$ python3 -q
>>> import numpy as np
>>> np.set_printoptions(precision=3, suppress=True, linewidth=140, legacy="1.25")
>>> def tidy(a):
...     return np.round(a, 3) + 0
... 
>>> J = np.load("mat.npy")
>>> tidy(J)
array([[0.4  , 0.2  , 0.4  ],
       [0.4  , 0.2  , 0.4  ],
       [0.167, 0.167, 0.667]])
>>> # row-stochastic, so 1 is an eigenvalue
>>> left, sv, vt = np.linalg.svd(J)
>>> evecs = vt[:(sv > 1e-8).sum()]
>>> rng = np.random.default_rng(116)
>>> x = J[0] + -2 * J[2] + rng.integers(2) * np.eye(3)[0]
>>> tidy(x)
array([ 0.067, -0.133, -0.933])
>>> tidy(np.diag(evecs.T @ evecs))
array([0.902, 0.122, 0.976])
>>> tidy(np.linalg.norm(x - evecs.T @ evecs @ x))
0.0
>>> np.linalg.lstsq(J[:-1].T, J[-1])[2]
1
>>> np.allclose(J[:-1].T @ np.linalg.lstsq(J[:-1].T, J[-1])[0], J[-1])
False
>>> np.unique(J.round(6), axis=0).shape
(2, 3)
>>> rk = np.linalg.matrix_rank(J)
>>> rk
2
>>> N = np.linalg.svd(J)[2][rk:].T
>>> [int(np.linalg.matrix_rank(J[:i])) for i in range(1, len(J) + 1)]
[1, 1, 2]
>>> tidy(N[:, 0] / N[np.abs(N[:, 0]).round(6).argmax(), 0])
array([-0.333,  1.   , -0.167])
>>> tidy(N @ N.T)
array([[ 0.098, -0.293,  0.049],
       [-0.293,  0.878, -0.146],
       [ 0.049, -0.146,  0.024]])
>>> [int(np.linalg.matrix_rank(J[:, :j + 1])) for j in range(3)]
[1, 2, 2]
>>> W0 = np.load("w.npy")
>>> W0
array([[ 1, -1,  1, -1, -1,  1, -1,  1],
       [ 1,  1,  1,  1,  1,  1,  1,  1],
       [ 1,  1, -1, -1, -1, -1,  1,  1]])
>>> # column 4 repeats column 3
>>> x = np.array([0, -3, -3, -1, -2, -3, 1, -2])
>>> h1 = np.maximum(W0 @ x, 0)
>>> np.maximum(W0 @ x, 0) - np.maximum(-W0 @ x, 0)
array([ -3, -13,   5])
>>> np.maximum(W0 @ (3 * x), 0)
array([ 0,  0, 15])
>>> h1
array([0, 0, 5])
>>> G = W0.T @ W0
>>> tidy(np.linalg.svd(W0, compute_uv=False) ** 2)
array([8., 8., 8.])
>>> tidy(np.linalg.eigvalsh(G)[::-1])
array([8., 8., 8., 0., 0., 0., 0., 0.])
>>> tidy(W0.mean(axis=0))
array([ 1.   ,  0.333,  0.333, -0.333, -0.333,  0.333,  0.333,  1.   ])
>>> W0.shape
(3, 8)
>>> K = np.array([[0, 0, 0, 0], [0, -2, 0, 0], [0, 0, 1, 0], [0, 0, 0, -2]])
>>> K
array([[ 0,  0,  0,  0],
       [ 0, -2,  0,  0],
       [ 0,  0,  1,  0],
       [ 0,  0,  0, -2]])
>>> np.linalg.lstsq(K[:-1].T, K[-1])[2]
2
>>> (K + K.T) / 2
array([[ 0.,  0.,  0.,  0.],
       [ 0., -2.,  0.,  0.],
       [ 0.,  0.,  1.,  0.],
       [ 0.,  0.,  0., -2.]])
>>> np.allclose(K, K.T)
True
>>> np.allclose(K @ K.T, K.T @ K)
True
>>> assert K == K.T
Traceback (most recent call last):
  File "<python-input-42>", line 1, in <module>
    assert K == K.T
           ^^^^^^^^
ValueError: The truth value of an array with more than one element is ambiguous. Use a.any() or a.all()
